$ ipython --no-banner

In [1]: import numpy as np

In [2]: from numpy import linalg as LA

In [3]: np.set_printoptions(precision=3, suppress=True, linewidth=200, sign=" ")

In [4]: K = np.load("data.npy")

In [5]: print(K)
[[  0.041   2.168   1.087   1.965  -1.21    0.858  -1.028  -3.05    2.987  -0.932  -1.262  -0.08 ]
 [  0.16   -4.083  -1.882  -4.075   2.022  -2.046   2.116   5.876  -6.2     1.944   2.087  -0.115]
 [ -0.051  -3.898  -2.031  -4.03    2.027  -1.905   1.954   5.946  -6.046   1.952   2.093  -0.028]
 [  0.185   4.121   2.031   4.079  -1.876   2.013  -1.896  -5.895   5.971  -2.065  -1.844  -0.074]
 [ -0.045  -8.035  -4.125  -7.878   3.884  -3.955   3.982  11.966 -11.948   3.98    4.106   0.136]
 [ -0.006   2.02    1.098   1.714  -0.854   1.003  -0.924  -2.999   2.956  -1.066  -0.879  -0.058]
 [  0.054   1.922   0.978   2.017  -0.96    0.919  -0.959  -3.166   2.841  -1.005  -0.869  -0.044]
 [ -0.031   0.103   0.098   0.018  -0.093   0.012   0.062  -0.126  -0.006   0.099   0.099   0.165]
 [ -0.024   9.887   4.942   9.995  -5.083   5.003  -4.909 -15.05   14.99   -5.164  -5.152  -0.208]
 [ -0.034  -1.988  -0.824  -1.975   1.06   -1.053   0.916   2.884  -3.002   1.05    0.953   0.043]
 [  0.043   8.102   3.955   8.088  -3.875   4.01   -3.959 -11.943  12.058  -3.926  -3.93   -0.019]]

In [6]: print(LA.svd(K, compute_uv=False))
[ 48.303   0.525   0.501   0.401   0.342   0.307   0.239   0.172   0.102   0.068   0.03 ]

In [7]: print(K.mean(axis=0))
[ 0.027  0.938  0.484  0.902 -0.451  0.442 -0.422 -1.414  1.327 -0.467 -0.418 -0.026]

In [8]: print(np.unravel_index(np.abs(K).argmax(), K.shape))
(np.int64(8), np.int64(7))

In [9]: print(np.argsort(-LA.norm(K, axis=0).round(6), kind="stable")[:3])
[ 8  7  1]

In [10]: print(LA.cond(K) > 100)
True

In [11]: print(round(float(LA.norm(K, 2) / LA.norm(K)), 3))
1.0

In [12]: blk = np.stack([K, 3 * K, K[::-1]])

In [13]: print(np.einsum("bij,cij->bc", blk, blk))
[[ 2334.157  7002.472  -468.699]
 [ 7002.472 21007.417 -1406.097]
 [ -468.699 -1406.097  2334.157]]

In [14]: print(blk.shape)
(3, 11, 12)

In [15]: print(LA.matrix_rank(blk.reshape(3, -1)))
2

In [16]: B = K / LA.norm(K, axis=1, keepdims=True)

In [17]: G = B @ B.T

In [18]: print(G[0])
[ 1.    -0.997 -0.998  0.996 -0.998  0.995  0.995  0.309  0.998 -0.996  0.997]

In [19]: print((np.abs(G) > 0.9).astype(int))
[[ 1  1  1  1  1  1  1  0  1  1  1]
 [ 1  1  1  1  1  1  1  0  1  1  1]
 [ 1  1  1  1  1  1  1  0  1  1  1]
 [ 1  1  1  1  1  1  1  0  1  1  1]
 [ 1  1  1  1  1  1  1  0  1  1  1]
 [ 1  1  1  1  1  1  1  0  1  1  1]
 [ 1  1  1  1  1  1  1  0  1  1  1]
 [ 0  0  0  0  0  0  0  1  0  0  0]
 [ 1  1  1  1  1  1  1  0  1  1  1]
 [ 1  1  1  1  1  1  1  0  1  1  1]
 [ 1  1  1  1  1  1  1  0  1  1  1]]

In [20]: print(round(float(np.degrees(np.arccos(np.clip(G[0, 9], -1, 1)))), 3))
174.908

In [21]: print(np.argwhere(np.triu(np.abs(G) > 0.95, 1)))
[[  0   1]
 [  0   2]
 [  0   3]
 [  0   4]
 [  0   5]
 [  0   6]
 [  0   8]
 [  0   9]
 [  0  10]
 [  1   2]
 [  1   3]
 [  1   4]
 [  1   5]
 [  1   6]
 [  1   8]
 [  1   9]
 [  1  10]
 [  2   3]
 [  2   4]
 [  2   5]
 [  2   6]
 [  2   8]
 [  2   9]
 [  2  10]
 [  3   4]
 [  3   5]
 [  3   6]
 [  3   8]
 [  3   9]
 [  3  10]
 [  4   5]
 [  4   6]
 [  4   8]
 [  4   9]
 [  4  10]
 [  5   6]
 [  5   8]
 [  5   9]
 [  5  10]
 [  6   8]
 [  6   9]
 [  6  10]
 [  8   9]
 [  8  10]
 [  9  10]]

In [22]: left, sv, vt = LA.svd(K)

In [23]: print(sv)
[ 48.303   0.525   0.501   0.401   0.342   0.307   0.239   0.172   0.102   0.068   0.03 ]

In [24]: B = left[:, :1] @ np.diag(sv[:1]) @ vt[:1]

In [25]: print(round(np.abs(K - B).max(), 3))
0.233

In [26]: print(round(LA.norm(K - B, 2), 3), round(float(sv[1]), 3))
0.525 0.525

In [27]: print(round(LA.norm(K - B) / LA.norm(K), 3))
0.021

In [28]: print(LA.matrix_rank(K, rtol=0.05))
1

In [29]: mat = np.load("a.npy")

In [30]: print(mat)
[[ 2  5  6  1  2  1  2  0  5]
 [-1  2  3 -2 -1 -2 -1 -3  2]
 [ 2  5  6  1  2  1  2  0  5]
 [ 2  5  6  1  2  1  2  0  5]
 [-2  1  2 -3 -2 -3 -2 -4  1]
 [ 2  5  6  1  2  1  2  0  5]
 [-4 -1  0 -5 -4 -5 -4 -6 -1]
 [-3  0  1 -4 -3 -4 -3 -5  0]
 [ 2  5  6  1  2  1  2  0  5]
 [ 2  5  6  1  2  1  2  0  5]
 [-4 -1  0 -5 -4 -5 -4 -6 -1]]

In [31]: B = np.array([[1, 1, 1],
    ...:     [2, 0, 2],
    ...:     [2, 0, 1],
    ...:     [0, 1, 0],
    ...:     [0, 1, 1],
    ...:     [1, 1, 1],
    ...:     [0, 2, 1],
    ...:     [1, 1, 2],
    ...:     [2, 2, 0]])

In [32]: print(B.T @ mat.T)
[[ 35   8  35  35  -1  35 -19 -10  35  35 -19]
 [ 20  -7  20  20 -16  20 -34 -25  20  20 -34]
 [ 23  -4  23  23 -13  23 -31 -22  23  23 -31]]

In [33]: print(mat @ B)
[[ 35  20  23]
 [  8  -7  -4]
 [ 35  20  23]
 [ 35  20  23]
 [ -1 -16 -13]
 [ 35  20  23]
 [-19 -34 -31]
 [-10 -25 -22]
 [ 35  20  23]
 [ 35  20  23]
 [-19 -34 -31]]

In [34]: print(np.einsum("ik,kj->ji", mat, B))
[[ 35   8  35  35  -1  35 -19 -10  35  35 -19]
 [ 20  -7  20  20 -16  20 -34 -25  20  20 -34]
 [ 23  -4  23  23 -13  23 -31 -22  23  23 -31]]

In [35]: print(np.einsum("ik,kj->ij", mat, B))
[[ 35  20  23]
 [  8  -7  -4]
 [ 35  20  23]
 [ 35  20  23]
 [ -1 -16 -13]
 [ 35  20  23]
 [-19 -34 -31]
 [-10 -25 -22]
 [ 35  20  23]
 [ 35  20  23]
 [-19 -34 -31]]

In [36]: left, sv, vt = LA.svd(mat)

In [37]: V = vt[:(sv > 1e-8).sum()]

In [38]: rng = np.random.default_rng(309541)

In [39]: x = mat[2] + 4 * mat[7] + rng.integers(2) * np.eye(9)[0]

In [40]: print(x)
[ -9.   5.  10. -15. -10. -15. -10. -20.   5.]

In [41]: print(np.allclose(V.T @ V @ x, x))
False

In [42]: print(LA.matrix_rank(np.vstack([mat, x])))
3

In [43]: M = np.loadtxt("sample15.csv", delimiter=",")

In [44]: print(M)
[[ 0.575 -0.107 -0.446 -0.178 -0.042]
 [-0.107  0.973 -0.112 -0.045 -0.011]
 [-0.446 -0.112  0.531 -0.188 -0.044]
 [-0.178 -0.045 -0.188  0.925 -0.018]
 [-0.042 -0.011 -0.044 -0.018  0.996]]

In [45]: P = np.triu(np.array([[8, 0, 2, 7, 3],
    ...:     [8, 1, 2, 5, 8],
    ...:     [8, 4, 3, 7, 0],
    ...:     [5, 0, 9, 6, 2],
    ...:     [5, 3, 9, 2, 3]]), 1) + np.eye(5)

In [46]: B = P @ M @ LA.inv(P)

In [47]: print(LA.matrix_rank(B))
4

In [48]: x = np.array([3, 3, 0, -1, -1])

In [49]: print(np.trace(M))
4.0

In [50]: print(LA.eigvalsh(2 * M - np.eye(5)))
[-1.  1.  1.  1.  1.]

In [51]: print(np.eye(5) - M)
[[ 0.425  0.107  0.446  0.178  0.042]
 [ 0.107  0.027  0.112  0.045  0.011]
 [ 0.446  0.112  0.469  0.188  0.044]
 [ 0.178  0.045  0.188  0.075  0.018]
 [ 0.042  0.011  0.044  0.018  0.004]]

In [52]: blk = np.stack([M, 4 * M, M[::-1]])

In [53]: print(LA.matrix_rank(blk.reshape(3, -1)))
2

In [54]: print((blk @ M.T).shape)
(3, 5, 5)

In [55]: print(np.einsum("bij,cij->bc", blk, blk))
[[  4.     16.      0.357]
 [ 16.     64.      1.428]
 [  0.357   1.428   4.   ]]

In [56]: print(LA.matrix_rank(blk))
[ 4  4  4]

In [57]: F = np.loadtxt("run17.csv", delimiter=",")

In [58]: print(F)
[[  3.   5.   5.   2.  -3.  -2.   0.]
 [  1.   4.  12.  -4.  -4.  -9.   0.]
 [ -1.  -5.  17. -13.  -7.  -3.   4.]
 [ -2.  -3.  18. -13.  -5.   6.  11.]
 [  1.   0.  10. -17.  -1.   5.   3.]
 [  4.   1.  17. -15.  -5.   5.   3.]
 [ -1.   3.   9. -22.  -8.   3.  -2.]
 [ -8.   3.   6. -22. -14.  11.   4.]
 [-15.   5.  14. -18. -14.  13.  -1.]
 [-14.   1.  11. -21.  -6.  17.  -9.]
 [ -5.   2.  20. -18.  -6.  22.  -1.]
 [ -1.   4.  20. -19.  -7.  26.   1.]
 [ -7.  10.  25. -20.  -1.  30.   1.]
 [ -4.   8.  23. -25.  -8.  39.   1.]
 [  3.   3.  29. -30. -12.  33.   6.]
 [  7.   7.  26. -29. -16.  34.   0.]
 [ 11.  13.  24. -35.  -7.  32.  -2.]
 [ 20.  17.  31. -37.  -9.  23.  -4.]
 [ 15.  15.  31. -44. -16.  29.  -6.]
 [ 18.   9.  39. -49. -23.  25. -14.]
 [ 12.  15.  36. -47. -28.  32.  -5.]
 [  5.  22.  45. -48. -20.  27.  -3.]
 [ 10.  21.  41. -46. -11.  24.  -2.]]

In [59]: P = F @ LA.solve(F.T @ F, F.T)

In [60]: print(round(float(np.trace(P)), 3))
7.0

In [61]: print(P @ F[:, 0])
[  3.   1.  -1.  -2.   1.   4.  -1.  -8. -15. -14.  -5.  -1.  -7.  -4.   3.   7.  11.  20.  15.  18.  12.   5.  10.]

In [62]: print(LA.matrix_rank(np.eye(23) - P))
16

In [63]: Xc = F - F.mean(axis=0)

In [64]: left, sv, vt = LA.svd(Xc, full_matrices=False)

In [65]: print(vt[0] * np.sign(vt[0, np.abs(vt[0]).argmax()]))
[-0.26  -0.258 -0.456  0.596  0.219 -0.492  0.116]

In [66]: print(round((sv ** 2).sum() ** 2 / (sv ** 4).sum(), 3))
1.831

In [67]: print(np.abs(left[:, 0]).argmax())
0

In [68]: print(np.abs(vt[0]).argmax())
3

In [69]: x = np.array([1, 3, 1, -3, -3, 0, -1])

In [70]: target = F @ x

In [71]: print(np.round(LA.pinv(F) @ F, 3) + 0)
[[ 1.  0.  0.  0.  0.  0.  0.]
 [ 0.  1.  0.  0.  0.  0.  0.]
 [ 0.  0.  1.  0.  0.  0.  0.]
 [ 0.  0.  0.  1.  0.  0.  0.]
 [ 0.  0.  0.  0.  1.  0.  0.]
 [ 0.  0.  0.  0.  0.  1.  0.]
 [ 0.  0.  0.  0.  0.  0.  1.]]

In [72]: print(np.round(LA.solve(F.T @ F, F.T @ target), 3) + 0)
[ 1.  3.  1. -3. -3.  0. -1.]

In [73]: target = target + 0.05 * rng.normal(size=23)

In [74]: print(target)
[  26.034   48.953   56.998   49.963   61.955   81.035  108.936  111.098  111.064   90.088   94.071  107.969  110.039  140.981  161.002  189.03   202.057  244.036  276.943  314.033  322.958  323.052
  286.92 ]

In [75]: b, *_ = LA.lstsq(F, target)

In [76]: print(b.round())
[ 1.  3.  1. -3. -3.  0. -1.]

In [77]: print(round(float(LA.norm(target - F @ b)), 3))
0.215

In [78]: print(b)
[ 0.998  3.     1.    -2.999 -3.001  0.001 -1.003]

In [79]: B = np.array([[-1, 2, 0],
    ...:     [0, 0, 1],
    ...:     [2, -1, 2],
    ...:     [1, -1, -2],
    ...:     [0, 2, 2],
    ...:     [-1, 2, 0],
    ...:     [-1, 2, -1]])

In [80]: print(np.einsum("ij,ij->i", F, F))
[   76.   274.   558.   688.   425.   590.   652.   926.  1136.  1165.  1274.  1504.  2076.  2820.  3028.  3027.  3168.  3645.  4480.  5677.  5707.  5976.  5039.]

In [81]: print(F @ B)
[[ 11. -11.   5.]
 [ 28. -32.  28.]
 [ 21. -18.  37.]
 [  8.  15.  38.]
 [ -6.  23.  49.]
 [  7.  12.  52.]
 [ -4.  -3.  51.]
 [-17.   2.  27.]
 [ 13. -30.  42.]
 [  7. -14.  62.]
 [  6.  18.  67.]
 [ -5.  37.  67.]
 [  6.  41.  97.]
 [-15.  58.  87.]
 [-14.  61.  91.]
 [-18.  53.  85.]
 [-28.  79. 119.]
 [-14.  66. 139.]
 [-20.  57. 139.]
 [  0.  22. 153.]
 [-14.  33. 130.]
 [ 13.  21. 171.]
 [  4.  47. 175.]]

In [82]: print(np.vstack([F, B.T]).shape)
(26, 7)

In [83]: print(LA.matrix_rank(np.vstack([F, B.T])))
7

In [84]: left, sv, vt = LA.svd(F, full_matrices=False)

In [85]: print(np.round(left.T @ left, 3) + 0)
[[ 1.  0.  0.  0.  0.  0.  0.]
 [ 0.  1.  0.  0.  0.  0.  0.]
 [ 0.  0.  1.  0.  0.  0.  0.]
 [ 0.  0.  0.  1.  0.  0.  0.]
 [ 0.  0.  0.  0.  1.  0.  0.]
 [ 0.  0.  0.  0.  0.  1.  0.]
 [ 0.  0.  0.  0.  0.  0.  1.]]

In [86]: print(round(np.sqrt((sv ** 2).sum()), 3), round(LA.norm(F), 3))
232.187 232.187

In [87]: print(left.shape, sv.shape, vt.shape)
(23, 7) (7,) (7, 7)

In [88]: print(sv)
[ 220.991   46.598   34.505   26.872   21.907   16.283   15.653]

In [89]: print(np.round(vt @ vt.T, 3) + 0)
[[ 1.  0.  0.  0.  0.  0.  0.]
 [ 0.  1.  0.  0.  0.  0.  0.]
 [ 0.  0.  1.  0.  0.  0.  0.]
 [ 0.  0.  0.  1.  0.  0.  0.]
 [ 0.  0.  0.  0.  1.  0.  0.]
 [ 0.  0.  0.  0.  0.  1.  0.]
 [ 0.  0.  0.  0.  0.  0.  1.]]

In [90]: print((sv > 1e-8).sum())
7

In [91]: J = np.load("block15.npy")

In [92]: print(J)
[[ 2  1  0  0  0  0]
 [ 2  2  0  0  0  0]
 [ 0 -2  0  0  0  0]
 [ 0  0  2  1  0  0]
 [ 0  0  2  2  0  0]
 [ 0  0  0 -2  0  0]
 [ 0  0  0  0  2  1]
 [ 0  0  0  0  2  2]
 [ 0  0  0  0  0 -2]]

In [93]: x = np.array([-1, 0, 3, 0, -3, 1])

In [94]: target = J @ x

In [95]: print(LA.solve(J.T @ J, J.T @ target))
[-1.  0.  3.  0. -3.  1.]

In [96]: print(target)
[-2 -2  0  6  6  0 -5 -4 -2]

In [97]: target = target + 0.3 * rng.normal(size=9)

In [98]: print(target)
[-2.686 -2.213  0.433  6.79   5.922  0.141 -5.03  -4.193 -2.048]

In [99]: b, *_ = LA.lstsq(J, target)

In [100]: print(np.round(J.T @ (target - J @ b), 3) + 0)
[ 0.  0.  0.  0.  0.  0.]

In [101]: print([round(float(LA.norm(LA.solve(J.T @ J + lam * np.eye(6), J.T @ target))), 2) for lam in (0, 1, 10, 100)])
[4.75, 3.74, 1.75, 0.35]

In [102]: print(round(LA.norm(target - J @ b), 3))
0.713

In [103]: X = -2 * np.eye(12) + np.ones((12, 12))

In [104]: print(X)
[[-1.  1.  1.  1.  1.  1.  1.  1.  1.  1.  1.  1.]
 [ 1. -1.  1.  1.  1.  1.  1.  1.  1.  1.  1.  1.]
 [ 1.  1. -1.  1.  1.  1.  1.  1.  1.  1.  1.  1.]
 [ 1.  1.  1. -1.  1.  1.  1.  1.  1.  1.  1.  1.]
 [ 1.  1.  1.  1. -1.  1.  1.  1.  1.  1.  1.  1.]
 [ 1.  1.  1.  1.  1. -1.  1.  1.  1.  1.  1.  1.]
 [ 1.  1.  1.  1.  1.  1. -1.  1.  1.  1.  1.  1.]
 [ 1.  1.  1.  1.  1.  1.  1. -1.  1.  1.  1.  1.]
 [ 1.  1.  1.  1.  1.  1.  1.  1. -1.  1.  1.  1.]
 [ 1.  1.  1.  1.  1.  1.  1.  1.  1. -1.  1.  1.]
 [ 1.  1.  1.  1.  1.  1.  1.  1.  1.  1. -1.  1.]
 [ 1.  1.  1.  1.  1.  1.  1.  1.  1.  1.  1. -1.]]

In [105]: x = np.array([6, 4, 6, 8, 3, 6, 1, 7, 9, 9, 7, 3])

In [106]: target = X @ x

In [107]: b, lr = np.zeros(12), 1 / LA.norm(X, 2) ** 2

In [108]: for i in range(30):
     ...:     b -= lr * X.T @ (X @ b - target)
     ...:     if i % 5 == 0: print(i, round(LA.norm(X @ b - target), 3))
     ...: 
0 16.093
5 13.121
10 10.699
15 8.724
20 7.113
25 5.8

In [109]: print(round(LA.cond(X), 3))
5.0

In [110]: print(b)
[ 5.927  4.514  5.927  7.339  3.808  5.927  2.396  6.633  8.045  8.045  6.633  3.808]
